$ python3 -q
>>> import numpy as np
>>> np.set_printoptions(precision=1, suppress=True, linewidth=160)
>>> X = np.loadtxt("a.csv", delimiter=",")
>>> print(X)
[[ 4.  5.  6.]
 [ 7.  8.  9.]
 [10. 11. 12.]
 [13. 14. 15.]]
>>> def softmax(z):
...     e = np.exp(z - z.max(axis=-1, keepdims=True))
...     return e / e.sum(axis=-1, keepdims=True)
... 
>>> print(softmax(X[2] + -1))
[0.1 0.2 0.7]
>>> scores = X @ X.T / np.sqrt(3)
>>> print(softmax(scores)[2] @ X)
[13. 14. 15.]
>>> print(np.round(softmax(scores), 1) + 0)
[[0. 0. 0. 1.]
 [0. 0. 0. 1.]
 [0. 0. 0. 1.]
 [0. 0. 0. 1.]]
>>> print(softmax(scores).round(6).argmax(axis=1))
[3 3 3 3]
>>> print(np.round(np.linalg.norm(X, 2) / np.linalg.norm(X), 1))
1.0
>>> print(np.argsort(-np.linalg.norm(X, axis=0).round(6), kind="stable")[:3])
[2 1 0]
>>> W1 = np.array([[0, 6, -6, 1], [-9, -4, -6, -1], [4, -1, 7, -1]])
>>> c = np.array([-1, -1, 1, -2])
>>> H = np.maximum(X @ W1 + c, 0)
>>> print((H > 0).astype(int))
[[0 0 0 0]
 [0 0 0 0]
 [0 1 0 0]
 [0 1 0 0]]
>>> W2 = np.array([[0, 0, 0], [-2, 0, 1], [-4, 3, -3], [1, -5, -1]])
>>> print(W1 @ W2)
[[ 13 -23  23]
 [ 31 -13  15]
 [-27  26 -21]]
>>> rng = np.random.default_rng(4520)
>>> t = rng.uniform(0, 2 * np.pi, 19)
>>> O, _ = np.linalg.qr(np.array([[-2.4, -0.5], [0.1, -0.8], [0.5, 0.6]]))
>>> A = 3 * np.c_[np.cos(t), np.sin(t)] @ O.T
>>> print(A.round(1) + 0)
[[-2.3  1.8 -0.5]
 [-0.4 -2.5  1.6]
 [-0.6 -2.5  1.6]
 [ 2.9 -0.5 -0.4]
 [-1.1  2.5 -1.2]
 [-0.3 -2.5  1.6]
 [ 0.5  2.5 -1.6]
 [ 2.1  1.5 -1.4]
 [ 0.2 -2.6  1.5]
 [ 0.1  2.6 -1.6]
 [ 2.9 -0.4 -0.5]
 [-2.7 -0.7  1. ]
 [ 1.7 -2.3  1. ]
 [-2.6  1.5 -0.3]
 [-2.8 -0.5  1. ]
 [-1.4 -2.1  1.6]
 [-0.3 -2.5  1.6]
 [ 1.1 -2.5  1.3]
 [-2.8  1.1  0. ]]
>>> # null space of dimension 1
>>> print(round(float(np.linalg.norm(A, 2) / np.linalg.norm(A)), 1))
0.8
>>> print(np.linalg.matrix_rank(A, rtol=0.1))
2
>>> W0 = np.array([[1, 1, 1, 1, 1, 1, 1, 1],
...     [1, 1, -1, -1, 1, 1, -1, -1],
...     [1, -1, 1, -1, -1, 1, -1, 1],
...     [1, 1, 1, 1, -1, -1, -1, -1]])
>>> U, sig, Vt = np.linalg.svd(W0, full_matrices=False)
>>> print(np.round(Vt @ Vt.T, 1) + 0)
[[1. 0. 0. 0.]
 [0. 1. 0. 0.]
 [0. 0. 1. 0.]
 [0. 0. 0. 1.]]
>>> print(sig / sig[0])
[1. 1. 1. 1.]
>>> W1 = np.array([[1, 3, -1, 1, -3, 1],
...     [3, -1, -2, -3, 3, 3],
...     [2, 2, -2, 2, -2, 1],
...     [1, -3, 1, -2, 0, 0],
...     [-2, 2, 1, 1, 3, -3],
...     [3, 3, -2, 0, 2, 3],
...     [-1, 0, -2, 1, -3, 2],
...     [1, 3, -1, 3, -3, 3]])
>>> c = np.array([-3, -1, -7, 1, -1, -8])
>>> H = np.maximum(W0 @ W1 + c, 0)
>>> print((H > 0).astype(int))
[[1 1 0 1 0 1]
 [0 1 0 0 1 0]
 [1 1 0 1 0 0]
 [1 0 0 0 0 0]]
>>> print(np.linalg.matrix_rank(H))
4
>>> W2 = np.array([[1, -4, -2],
...     [1, 2, -2],
...     [2, 8, -3],
...     [6, -7, 3],
...     [1, -7, 6],
...     [1, -1, -9]])
>>> print(W1 @ W2)
[[  6   7 -29]
 [-14 -33 -16]
 [ 11 -21 -17]
 [-12  12  -5]
 [  8  -5  45]
 [  7 -39 -21]
 [  0   0 -25]
 [ 20  -9 -41]]
>>> print((H @ W2).round(6).argmax(axis=1))
[0 2 0 0]
>>> A2 = W0 + rng.integers(-2, 3, (4, 3)) @ rng.integers(-2, 3, (3, 8))
>>> print(A2)
[[-7 -5  7  5  1 -5  9  1]
 [-5 -3  5  1 -1 -7  5  1]
 [ 5  2 -1 -4 -1  1 -5  1]
 [ 9  7 -5 -3 -1  5 -9 -1]]
>>> print(np.abs(A2 - W0).sum(axis=1))
[38 36 16 38]
>>> print(A2 - W0)
[[-8 -6  6  4  0 -6  8  0]
 [-6 -4  6  2 -2 -8  6  2]
 [ 4  3 -2 -3  0  0 -4  0]
 [ 8  6 -6 -4  0  6 -8  0]]
>>> print(np.round(np.linalg.svd(A2 - W0, compute_uv=False), 1) + 0)
[27.   5.1  1.5  0. ]
>>> print(np.count_nonzero(W0))
32
>>> print(np.linalg.matrix_rank(W0))
4
>>> print(round(float(np.linalg.norm(W0)), 1))
5.7
>>> print(np.diff(W0, axis=0))
[[ 0  0 -2 -2  0  0 -2 -2]
 [ 0 -2  2  0 -2  0  0  2]
 [ 0  2  0  2  0 -2  0 -2]]
>>> print(W0.shape)
(4, 8)
>>> print(np.linalg.svd(W0, compute_uv=False))
[2.8 2.8 2.8 2.8]
>>> print(W0.mean(axis=0))
[ 1.   0.5  0.5  0.   0.   0.5 -0.5  0. ]
>>> print(np.linalg.norm(W0, axis=0))
[2. 2. 2. 2. 2. 2. 2. 2.]
>>> print(np.round(np.linalg.norm(W0, 1), 1), round(np.linalg.norm(W0, np.inf), 1))
4.0 8.0
>>> print(np.linalg.norm(W0, axis=1).argmax())
0
>>> F = np.load("mat.npy")
>>> print(F)
[[ 0 -3  0  0]
 [ 0  0  0  0]
 [ 3  0  0  0]
 [ 0  0  0 -3]]
>>> W1 = np.array([[1, -2, -1, -2], [-1, -2, -2, 1], [1, 0, 2, 2], [2, -2, -2, -1]])
>>> c = np.array([1, 0, 0, 0])
>>> H = np.maximum(F @ W1 + c, 0)
>>> print((H > 0).astype(int))
[[1 1 1 0]
 [1 0 0 0]
 [1 0 0 0]
 [0 1 1 1]]
>>> print(np.linalg.matrix_rank(H))
3
>>> print((H > 0).mean(axis=0))
[0.8 0.5 0.5 0.2]
>>> W2 = np.array([[-2, -2], [-1, -1], [0, 0], [2, -1]])
>>> print(W1 @ W2)
[[-4  2]
 [ 6  3]
 [ 2 -4]
 [-4 -1]]
>>> print(X @ np.linalg.pinv(X) @ X)
[[ 4.  5.  6.]
 [ 7.  8.  9.]
 [10. 11. 12.]
 [13. 14. 15.]]
>>> print(np.unique(X.round(6), axis=0).shape)
(4, 3)
>>> print(round(float(np.trace(np.linalg.pinv(X) @ X)), 1))
2.0
>>> print(np.linalg.lstsq(X[:-1].T, X[-1])[2])
2
>>> arr = np.load("run19.npy")
>>> print(arr)
[[ 0  0  0]
 [ 0  0 -2]
 [ 0 -1  0]]
>>> # splits into 2 blocks
>>> r = np.linalg.matrix_rank(arr)
>>> print(r)
2
>>> ns = np.linalg.svd(arr)[2][r:].T
>>> print(np.linalg.matrix_rank(arr.T @ arr), np.linalg.matrix_rank(arr @ arr.T))
2 2
>>> print(arr @ ns)
[[0.]
 [0.]
 [0.]]
>>> print([int(np.linalg.matrix_rank(arr[:i])) for i in range(1, len(arr) + 1)])
[0, 1, 2]
>>> print(np.allclose(arr @ ns, 0))
True
>>> print([int(np.linalg.matrix_rank(np.delete(arr, i, axis=0))) for i in range(3)])
[2, 1, 1]
>>> print(ns[:, 0] / ns[np.abs(ns[:, 0]).round(6).argmax(), 0])
[1. 0. 0.]
>>> print(ns.shape)
(3, 1)
>>> K = np.array([[2, 3, 2], [2, 1, 2], [3, -3, 1], [-1, 3, 1]])
>>> print(K)
[[ 2  3  2]
 [ 2  1  2]
 [ 3 -3  1]
 [-1  3  1]]
>>> vec = np.array([2, -1, -3])
>>> h = np.maximum(K @ vec, 0)
>>> print(np.flatnonzero(h > 1e-9))
[2]
>>> print(h)
[0 0 6 0]
>>> print(np.maximum(K @ vec, 0) - np.maximum(-K @ vec, 0))
[-5 -3  6 -8]
>>> print(np.tanh(K @ vec))
[-1. -1.  1. -1.]
>>> print(np.maximum(K @ (3 * vec), 0))
[ 0  0 18  0]
>>> O = K.astype(float).copy()
>>> for j in range(3):
...     O[:, j] -= O[:, :j] @ (O[:, :j].T @ O[:, j])
...     O[:, j] /= np.linalg.norm(O[:, j])
... 
>>> print(O)
[[ 0.5  0.7 -0.5]
 [ 0.5  0.3  0.4]
 [ 0.7 -0.4  0.3]
 [-0.2  0.5  0.7]]
>>> print(np.round(O.T @ K, 1) + 0)
[[ 4.2 -0.9  2.4]
 [ 0.   5.2  2. ]
 [ 0.   0.   0.8]]
>>> print(np.round(O.T @ O, 1) + 0)
[[1. 0. 0.]
 [0. 1. 0.]
 [0. 0. 1.]]
>>> A2 = K / np.linalg.norm(K, axis=1, keepdims=True)
>>> G = A2 @ A2.T
>>> print(G)
[[ 1.   0.9 -0.1  0.7]
 [ 0.9  1.   0.4  0.3]
 [-0.1  0.4  1.  -0.8]
 [ 0.7  0.3 -0.8  1. ]]
>>> print(G[3])
[ 0.7  0.3 -0.8  1. ]
>>> A2 = np.array([[-3, 2, -1, 3], [-3, 0, 1, 2], [-3, 3, 1, 1], [1, -2, -2, 2]])
>>> data = np.triu(A2, 1)
>>> print(data)
[[ 0  2 -1  3]
 [ 0  0  1  2]
 [ 0  0  0  1]
 [ 0  0  0  0]]
>>> print(np.round(data @ np.linalg.pinv(data) @ data, 1) + 0)
[[ 0.  2. -1.  3.]
 [ 0.  0.  1.  2.]
 [ 0.  0.  0.  1.]
 [ 0.  0.  0.  0.]]
>>> print(np.abs(np.diag(np.linalg.qr(data)[1])) > 1e-9)
[False False False False]
>>> print(np.allclose(data[:-1].T @ np.linalg.lstsq(data[:-1].T, data[-1])[0], data[-1]))
True
>>> print(np.linalg.lstsq(data[:-1].T, data[-1])[2])
3
>>> U, sig, Vt = np.linalg.svd(data)
>>> vecs = Vt[:(sig > 1e-8).sum()]
>>> vec = data[0] + 3 * data[2] + rng.integers(2) * np.eye(4)[0]
>>> print(vec)
[ 0.  2. -1.  6.]
>>> print(np.allclose(vecs.T @ vecs @ vec, vec))
True
>>> print(np.diag(vecs.T @ vecs))
[0. 1. 1. 1.]
>>> print(np.round(vecs.T @ vecs, 1) + 0)
[[0. 0. 0. 0.]
 [0. 1. 0. 0.]
 [0. 0. 1. 0.]
 [0. 0. 0. 1.]]
>>> print(round(float(np.linalg.norm(vec - vecs.T @ vecs @ vec)), 1))
0.0
>>> print(np.linalg.matrix_rank(np.vstack([data, vec])))
3
>>> print(np.round(np.linalg.det(data[::-1]), 1))
0.0
>>> print(np.einsum("ij,ji->", data, data))
0
>>> print(round(float(np.linalg.det(2 * data)), 1), round(np.linalg.det(data), 1))
0.0 0.0
>>> print(np.kron(np.eye(2, dtype=int), data))
[[ 0  2 -1  3  0  0  0  0]
 [ 0  0  1  2  0  0  0  0]
 [ 0  0  0  1  0  0  0  0]
 [ 0  0  0  0  0  0  0  0]
 [ 0  0  0  0  0  2 -1  3]
 [ 0  0  0  0  0  0  1  2]
 [ 0  0  0  0  0  0  0  1]
 [ 0  0  0  0  0  0  0  0]]
>>> r = np.linalg.matrix_rank(data)
>>> print(r)
3
>>> ns = np.linalg.svd(data)[2][r:].T
>>> print(ns[:, 0] / ns[np.abs(ns[:, 0]).round(6).argmax(), 0])
[1. 0. 0. 0.]
>>> print(ns.shape)
(4, 1)
>>> print(ns @ ns.T)
[[1. 0. 0. 0.]
 [0. 0. 0. 0.]
 [0. 0. 0. 0.]
 [0. 0. 0. 0.]]
>>> print(np.allclose(data @ ns, 0))
True
>>> feats = np.load("data.npy")
>>> print(feats)
[[-2.9 -5.5  7.8]
 [ 7.3  1.8  6.6]
 [-8.6 -4.9 -1.6]
 [-7.7 -2.3 -6. ]
 [-1.2 -4.7  8.7]
 [ 8.3  5.6 -0.2]
 [ 0.2 -4.   9.2]
 [ 8.4  3.8  3.8]
 [-8.6 -4.6 -2.3]
 [ 2.1  5.1 -8.3]
 [ 1.3  4.8 -8.7]
 [-0.3 -4.3  9. ]
 [-7.9 -5.9  1.5]
 [ 0.2 -4.   9.1]
 [-8.6 -4.4 -2.8]
 [ 2.6 -2.5  9.3]
 [-6.7 -6.2  4. ]
 [ 1.9 -3.   9.4]
 [ 5.1 -0.6  8.6]
 [-7.8 -6.   1.9]
 [-5.4  0.3 -8.4]
 [ 4.9 -0.7  8.7]
 [-8.3 -3.5 -4.4]
 [-1.  -4.6  8.8]]
>>> # rows and columns are dependent
>>> print(np.unique(feats.round(6), axis=0).shape)
(24, 3)
>>> print(np.linalg.lstsq(feats[:-1].T, feats[-1])[2])
2
>>> print(np.abs(np.diag(np.linalg.qr(feats)[1])) > 1e-9)
[ True  True False]
